% ipython --no-banner

In [1]: import numpy as np

In [2]: np.set_printoptions(suppress=True, linewidth=100)

In [3]: J = np.load("run11.npy")

In [4]: J
Out[4]: 
array([[0, 0, 1, 0, 0, 0, 0],
       [0, 0, 0, 0, 0, 0, 1],
       [0, 0, 0, 1, 0, 0, 0],
       [1, 0, 0, 0, 0, 0, 0],
       [0, 1, 0, 0, 0, 0, 0],
       [0, 0, 0, 0, 1, 0, 0],
       [0, 0, 0, 0, 0, 1, 0]])

In [5]: t = np.radians(120)

In [6]: Rm = np.eye(7)

In [7]: Rm[4, 4] = Rm[6, 6] = np.cos(t)

In [8]: Rm[4, 6], Rm[6, 4] = -np.sin(t), np.sin(t)

In [9]: Rm.round(4)
Out[9]: 
array([[ 1.   ,  0.   ,  0.   ,  0.   ,  0.   ,  0.   ,  0.   ],
       [ 0.   ,  1.   ,  0.   ,  0.   ,  0.   ,  0.   ,  0.   ],
       [ 0.   ,  0.   ,  1.   ,  0.   ,  0.   ,  0.   ,  0.   ],
       [ 0.   ,  0.   ,  0.   ,  1.   ,  0.   ,  0.   ,  0.   ],
       [ 0.   ,  0.   ,  0.   ,  0.   , -0.5  ,  0.   , -0.866],
       [ 0.   ,  0.   ,  0.   ,  0.   ,  0.   ,  1.   ,  0.   ],
       [ 0.   ,  0.   ,  0.   ,  0.   ,  0.866,  0.   , -0.5  ]])

In [10]: A2 = J @ Rm.T

In [11]: np.round(np.linalg.det(Rm), 4), np.trace(Rm)
Out[11]: (np.float64(1.0), np.float64(4.0))

In [12]: np.round(np.abs(A2 - J).max(axis=0), 4)
Out[12]: array([0. , 0. , 0. , 0. , 1.5, 0. , 1.5])

In [13]: np.allclose(np.linalg.norm(J, axis=1), np.linalg.norm(A2, axis=1))
Out[13]: True

In [14]: A2.round(4)
Out[14]: 
array([[ 0.   ,  0.   ,  1.   ,  0.   ,  0.   ,  0.   ,  0.   ],
       [ 0.   ,  0.   ,  0.   ,  0.   , -0.866,  0.   , -0.5  ],
       [ 0.   ,  0.   ,  0.   ,  1.   ,  0.   ,  0.   ,  0.   ],
       [ 1.   ,  0.   ,  0.   ,  0.   ,  0.   ,  0.   ,  0.   ],
       [ 0.   ,  1.   ,  0.   ,  0.   ,  0.   ,  0.   ,  0.   ],
       [ 0.   ,  0.   ,  0.   ,  0.   , -0.5  ,  0.   ,  0.866],
       [ 0.   ,  0.   ,  0.   ,  0.   ,  0.   ,  1.   ,  0.   ]])

In [15]: np.allclose(J @ J.T, A2 @ A2.T)
Out[15]: True

In [16]: M = np.loadtxt("a.csv", delimiter=",")

In [17]: M
Out[17]: 
array([[ 2.,  2.,  0.,  1.,  2.,  0.,  0.,  0.],
       [ 3.,  0.,  0.,  3.,  2.,  0.,  0.,  0.],
       [ 3.,  1.,  1.,  0.,  0.,  0.,  0.,  0.],
       [ 0.,  2.,  1.,  2.,  1.,  0.,  0.,  0.],
       [ 3.,  2.,  2.,  2.,  0.,  0.,  0.,  0.],
       [ 0.,  0.,  0.,  0.,  0., -2., -2., -1.],
       [ 0.,  0.,  0.,  0.,  0.,  3., -2.,  3.],
       [ 0.,  0.,  0.,  0.,  0.,  0.,  1.,  2.]])

In [18]: M.ravel(order="F")
Out[18]: 
array([ 2.,  3.,  3.,  0.,  3.,  0.,  0.,  0.,  2.,  0.,  1.,  2.,  2.,  0.,  0.,  0.,  0.,  0.,
        1.,  1.,  2.,  0.,  0.,  0.,  1.,  3.,  0.,  2.,  2.,  0.,  0.,  0.,  2.,  2.,  0.,  1.,
        0.,  0.,  0.,  0.,  0.,  0.,  0.,  0.,  0., -2.,  3.,  0.,  0.,  0.,  0.,  0.,  0., -2.,
       -2.,  1.,  0.,  0.,  0.,  0.,  0., -1.,  3.,  2.])

In [19]: M.reshape(-1, 2)
Out[19]: 
array([[ 2.,  2.],
       [ 0.,  1.],
       [ 2.,  0.],
       [ 0.,  0.],
       [ 3.,  0.],
       [ 0.,  3.],
       [ 2.,  0.],
       [ 0.,  0.],
       [ 3.,  1.],
       [ 1.,  0.],
       [ 0.,  0.],
       [ 0.,  0.],
       [ 0.,  2.],
       [ 1.,  2.],
       [ 1.,  0.],
       [ 0.,  0.],
       [ 3.,  2.],
       [ 2.,  2.],
       [ 0.,  0.],
       [ 0.,  0.],
       [ 0.,  0.],
       [ 0.,  0.],
       [ 0., -2.],
       [-2., -1.],
       [ 0.,  0.],
       [ 0.,  0.],
       [ 0.,  3.],
       [-2.,  3.],
       [ 0.,  0.],
       [ 0.,  0.],
       [ 0.,  0.],
       [ 1.,  2.]])

In [20]: T = M.reshape(8, 2, -1)

In [21]: T[:, 0]
Out[21]: 
array([[2., 2., 0., 1.],
       [3., 0., 0., 3.],
       [3., 1., 1., 0.],
       [0., 2., 1., 2.],
       [3., 2., 2., 2.],
       [0., 0., 0., 0.],
       [0., 0., 0., 0.],
       [0., 0., 0., 0.]])

In [22]: T.sum(axis=1)
Out[22]: 
array([[ 4.,  2.,  0.,  1.],
       [ 5.,  0.,  0.,  3.],
       [ 3.,  1.,  1.,  0.],
       [ 1.,  2.,  1.,  2.],
       [ 3.,  2.,  2.,  2.],
       [ 0., -2., -2., -1.],
       [ 0.,  3., -2.,  3.],
       [ 0.,  0.,  1.,  2.]])

In [23]: np.einsum("ihd,jhd->hij", T, T).shape
Out[23]: (2, 8, 8)

In [24]: T.transpose(1, 0, 2)
Out[24]: 
array([[[ 2.,  2.,  0.,  1.],
        [ 3.,  0.,  0.,  3.],
        [ 3.,  1.,  1.,  0.],
        [ 0.,  2.,  1.,  2.],
        [ 3.,  2.,  2.,  2.],
        [ 0.,  0.,  0.,  0.],
        [ 0.,  0.,  0.,  0.],
        [ 0.,  0.,  0.,  0.]],

       [[ 2.,  0.,  0.,  0.],
        [ 2.,  0.,  0.,  0.],
        [ 0.,  0.,  0.,  0.],
        [ 1.,  0.,  0.,  0.],
        [ 0.,  0.,  0.,  0.],
        [ 0., -2., -2., -1.],
        [ 0.,  3., -2.,  3.],
        [ 0.,  0.,  1.,  2.]]])

In [25]: A2 = J / np.linalg.norm(J, axis=1, keepdims=True)

In [26]: gram = A2 @ A2.T

In [27]: np.degrees(np.arccos(np.clip(gram[3, 4], -1, 1)))
Out[27]: np.float64(90.0)

In [28]: np.argwhere(np.triu(np.abs(gram) > 0.95, 1))
Out[28]: array([], shape=(0, 2), dtype=int64)

In [29]: np.round(np.linalg.norm(A2, axis=1), 4)
Out[29]: array([1., 1., 1., 1., 1., 1., 1.])

In [30]: (np.abs(gram) > 0.9).astype(int)
Out[30]: 
array([[1, 0, 0, 0, 0, 0, 0],
       [0, 1, 0, 0, 0, 0, 0],
       [0, 0, 1, 0, 0, 0, 0],
       [0, 0, 0, 1, 0, 0, 0],
       [0, 0, 0, 0, 1, 0, 0],
       [0, 0, 0, 0, 0, 1, 0],
       [0, 0, 0, 0, 0, 0, 1]])

In [31]: (gram - 2 * np.eye(7)).round(6).argmax(axis=1)
Out[31]: array([1, 0, 0, 0, 0, 0, 0])

In [32]: X = np.load("data.npy")

In [33]: X
Out[33]: 
array([[ 1,  5,  4,  0],
       [ 4,  7,  8,  1],
       [ 7, 12,  8,  5],
       [ 8, 14,  9,  9],
       [11, 17, 12, 10],
       [12, 20, 15, 14],
       [13, 25, 16, 19],
       [14, 27, 21, 20],
       [16, 32, 22, 21],
       [20, 34, 24, 25],
       [22, 38, 25, 27],
       [22, 43, 28, 31],
       [23, 43, 32, 33],
       [27, 45, 37, 34],
       [29, 45, 37, 37],
       [29, 46, 37, 40],
       [33, 49, 40, 42]])

In [34]: Xc = X - X.mean(axis=0)

In [35]: left, sig, VT = np.linalg.svd(Xc, full_matrices=False)

In [36]: np.abs(VT[0]).argmax()
Out[36]: np.int64(1)

In [37]: np.round(sig ** 2 / (sig ** 2).sum(), 4)
Out[37]: array([0.9893, 0.0062, 0.0028, 0.0017])

In [38]: round(float(np.linalg.norm(M) ** 2 / np.linalg.norm(M, 2) ** 2), 4)
Out[38]: 1.9501

In [39]: np.round(np.linalg.norm(M, 1), 4), round(np.linalg.norm(M, np.inf), 4)
Out[39]: (np.float64(11.0), np.float64(9.0))

In [40]: round(np.linalg.norm(M, 2), 4)
Out[40]: np.float64(7.6122)

In [41]: np.round(np.linalg.norm(M[6], 1), 4), round(np.linalg.norm(M[6], np.inf), 4)
Out[41]: (np.float64(8.0), np.float64(3.0))

In [42]: np.linalg.norm(M, axis=1).argmax()
Out[42]: np.int64(1)

In [43]: rng = np.random.default_rng(38266)

In [44]: E = (rng.random((3, 3)) < 0.3) + np.eye(3)

In [45]: E /= E.sum(axis=1, keepdims=True)

In [46]: E
Out[46]: 
array([[1. , 0. , 0. ],
       [0. , 1. , 0. ],
       [0. , 0.5, 0.5]])

In [47]: np.round(np.sort(np.abs(np.linalg.eigvals(E)))[::-1], 4)
Out[47]: array([1. , 1. , 0.5])

In [48]: pr = np.eye(3)[2]

In [49]: for _ in range(4):
    ...:     pr = pr @ E
    ...:     print(pr.round(4))
    ...: 
[0.  0.5 0.5]
[0.   0.75 0.25]
[0.    0.875 0.125]
[0.     0.9375 0.0625]

In [50]: w, evecs = np.linalg.eig(E)

In [51]: w
Out[51]: array([0.5, 1. , 1. ])

In [52]: np.round(np.sort(np.linalg.eigvals(E.T)), 4)
Out[52]: array([0.5, 1. , 1. ])

In [53]: np.round(np.sort(np.linalg.eigvals(E @ E)), 4)
Out[53]: array([0.25, 1.  , 1.  ])

In [54]: E @ evecs[:, 0] - w[0] * evecs[:, 0]
Out[54]: array([0., 0., 0.])

In [55]: np.linalg.cond(X) > 100
Out[55]: np.False_

In [56]: round(np.log10(np.linalg.cond(X)))
Out[56]: 2

In [57]: np.round(np.abs(np.linalg.svd(X)[2][-1]), 4)
Out[57]: array([0.8627, 0.005 , 0.4538, 0.2232])

In [58]: np.argsort(-np.linalg.norm(X, axis=0).round(6), kind="stable")[:3]
Out[58]: array([1, 3, 2])

In [59]: np.linalg.matrix_rank(X, rtol=0.1)
Out[59]: np.int64(1)

In [60]: P = np.triu(np.array([[3, 4, 3], [0, -1, -5], [3, -4, 4]]), 1) + np.eye(3)

In [61]: A2 = P @ E @ np.linalg.inv(P)

In [62]: np.linalg.matrix_rank(A2)
Out[62]: np.int64(3)

In [63]: W0 = (rng.random((9, 9)) < 0.3) + np.eye(9)

In [64]: W0 /= W0.sum(axis=1, keepdims=True)

In [65]: W0.round(4)
Out[65]: 
array([[1.    , 0.    , 0.    , 0.    , 0.    , 0.    , 0.    , 0.    , 0.    ],
       [0.    , 0.25  , 0.    , 0.25  , 0.    , 0.25  , 0.    , 0.25  , 0.    ],
       [0.    , 0.    , 0.6667, 0.    , 0.    , 0.    , 0.3333, 0.    , 0.    ],
       [0.    , 0.    , 0.    , 1.    , 0.    , 0.    , 0.    , 0.    , 0.    ],
       [0.1667, 0.1667, 0.    , 0.    , 0.1667, 0.1667, 0.    , 0.1667, 0.1667],
       [0.2   , 0.2   , 0.    , 0.    , 0.2   , 0.2   , 0.    , 0.    , 0.2   ],
       [0.    , 0.    , 0.    , 0.3333, 0.    , 0.    , 0.3333, 0.3333, 0.    ],
       [0.25  , 0.25  , 0.    , 0.    , 0.    , 0.    , 0.    , 0.5   , 0.    ],
       [0.    , 0.    , 0.    , 0.    , 0.    , 0.3333, 0.3333, 0.    , 0.3333]])

In [66]: A2 = W0 + rng.integers(-2, 3, (9, 8)) @ rng.integers(-2, 3, (8, 9))

In [67]: A2.round(4)
Out[67]: 
array([[ 15.    ,   7.    ,   2.    ,   4.    ,   2.    ,   7.    ,  -7.    ,   4.    , -16.    ],
       [  0.    ,   5.25  ,   7.    ,  -4.75  ,   6.    ,   3.25  ,   7.    ,  -1.75  ,   1.    ],
       [  3.    ,   1.    ,  -3.3333,  -7.    ,  -7.    ,   8.    ,   2.3333,  -4.    ,  -4.    ],
       [ 13.    ,   4.    ,  14.    ,  -3.    ,   2.    ,   2.    ,   2.    ,   4.    ,   2.    ],
       [ -2.8333,   6.1667,  -4.    ,  -4.    ,   1.1667,  -0.8333,   7.    ,   1.1667,  -1.8333],
       [  2.2   ,   9.2   ,   6.    ,   0.    ,  -1.8   ,   0.2   ,   3.    ,   1.    ,  -0.8   ],
       [ -2.    ,  -9.    ,   6.    ,   8.3333,   0.    ,  -8.    ,  -0.6667,  -0.6667,   5.    ],
       [  6.25  ,   8.25  ,  -2.    ,  -1.    ,  -3.    ,  -2.    ,   5.    ,   7.5   ,  -5.    ],
       [ -6.    ,   3.    ,   2.    ,   5.    ,  11.    ,  -7.6667,   2.3333,   4.    ,   2.3333]])

In [68]: np.round(np.linalg.svd(A2 - W0, compute_uv=False), 4) + 0
Out[68]: array([32.072 , 23.6721, 20.494 , 17.9855, 11.485 ,  6.7307,  4.9784,  0.7365,  0.    ])

In [69]: A2 - W0
Out[69]: 
array([[ 14.,   7.,   2.,   4.,   2.,   7.,  -7.,   4., -16.],
       [  0.,   5.,   7.,  -5.,   6.,   3.,   7.,  -2.,   1.],
       [  3.,   1.,  -4.,  -7.,  -7.,   8.,   2.,  -4.,  -4.],
       [ 13.,   4.,  14.,  -4.,   2.,   2.,   2.,   4.,   2.],
       [ -3.,   6.,  -4.,  -4.,   1.,  -1.,   7.,   1.,  -2.],
       [  2.,   9.,   6.,   0.,  -2.,   0.,   3.,   1.,  -1.],
       [ -2.,  -9.,   6.,   8.,   0.,  -8.,  -1.,  -1.,   5.],
       [  6.,   8.,  -2.,  -1.,  -3.,  -2.,   5.,   7.,  -5.],
       [ -6.,   3.,   2.,   5.,  11.,  -8.,   2.,   4.,   2.]])

In [70]: t = np.radians(36)

In [71]: Rm = np.eye(9)

In [72]: Rm[1, 1] = Rm[8, 8] = np.cos(t)

In [73]: Rm[1, 8], Rm[8, 1] = -np.sin(t), np.sin(t)

In [74]: Rm.round(4)
Out[74]: 
array([[ 1.    ,  0.    ,  0.    ,  0.    ,  0.    ,  0.    ,  0.    ,  0.    ,  0.    ],
       [ 0.    ,  0.809 ,  0.    ,  0.    ,  0.    ,  0.    ,  0.    ,  0.    , -0.5878],
       [ 0.    ,  0.    ,  1.    ,  0.    ,  0.    ,  0.    ,  0.    ,  0.    ,  0.    ],
       [ 0.    ,  0.    ,  0.    ,  1.    ,  0.    ,  0.    ,  0.    ,  0.    ,  0.    ],
       [ 0.    ,  0.    ,  0.    ,  0.    ,  1.    ,  0.    ,  0.    ,  0.    ,  0.    ],
       [ 0.    ,  0.    ,  0.    ,  0.    ,  0.    ,  1.    ,  0.    ,  0.    ,  0.    ],
       [ 0.    ,  0.    ,  0.    ,  0.    ,  0.    ,  0.    ,  1.    ,  0.    ,  0.    ],
       [ 0.    ,  0.    ,  0.    ,  0.    ,  0.    ,  0.    ,  0.    ,  1.    ,  0.    ],
       [ 0.    ,  0.5878,  0.    ,  0.    ,  0.    ,  0.    ,  0.    ,  0.    ,  0.809 ]])

In [75]: A2 = W0 @ Rm.T

In [76]: np.round(np.abs(A2 - W0).max(axis=0), 4)
Out[76]: array([0.    , 0.1959, 0.    , 0.    , 0.    , 0.    , 0.    , 0.    , 0.1469])

In [77]: np.round(np.linalg.svd(W0, compute_uv=False), 4), np.round(np.linalg.svd(A2, compute_uv=False), 4)
Out[77]: 
(array([1.145 , 1.0794, 0.8144, 0.7174, 0.5857, 0.407 , 0.197 , 0.1017, 0.0447]),
 array([1.145 , 1.0794, 0.8144, 0.7174, 0.5857, 0.407 , 0.197 , 0.1017, 0.0447]))

In [78]: A2.round(4)
Out[78]: 
array([[ 1.    ,  0.    ,  0.    ,  0.    ,  0.    ,  0.    ,  0.    ,  0.    ,  0.    ],
       [ 0.    ,  0.2023,  0.    ,  0.25  ,  0.    ,  0.25  ,  0.    ,  0.25  ,  0.1469],
       [ 0.    ,  0.    ,  0.6667,  0.    ,  0.    ,  0.    ,  0.3333,  0.    ,  0.    ],
       [ 0.    ,  0.    ,  0.    ,  1.    ,  0.    ,  0.    ,  0.    ,  0.    ,  0.    ],
       [ 0.1667,  0.0369,  0.    ,  0.    ,  0.1667,  0.1667,  0.    ,  0.1667,  0.2328],
       [ 0.2   ,  0.0442,  0.    ,  0.    ,  0.2   ,  0.2   ,  0.    ,  0.    ,  0.2794],
       [ 0.    ,  0.    ,  0.    ,  0.3333,  0.    ,  0.    ,  0.3333,  0.3333,  0.    ],
       [ 0.25  ,  0.2023,  0.    ,  0.    ,  0.    ,  0.    ,  0.    ,  0.5   ,  0.1469],
       [ 0.    , -0.1959,  0.    ,  0.    ,  0.    ,  0.3333,  0.3333,  0.    ,  0.2697]])

In [79]: round(float(np.linalg.det(Rm)), 4), round(float(np.trace(Rm)), 4)
Out[79]: (1.0, 8.618)

In [80]: np.allclose(np.linalg.norm(W0, axis=1), np.linalg.norm(A2, axis=1))
Out[80]: True
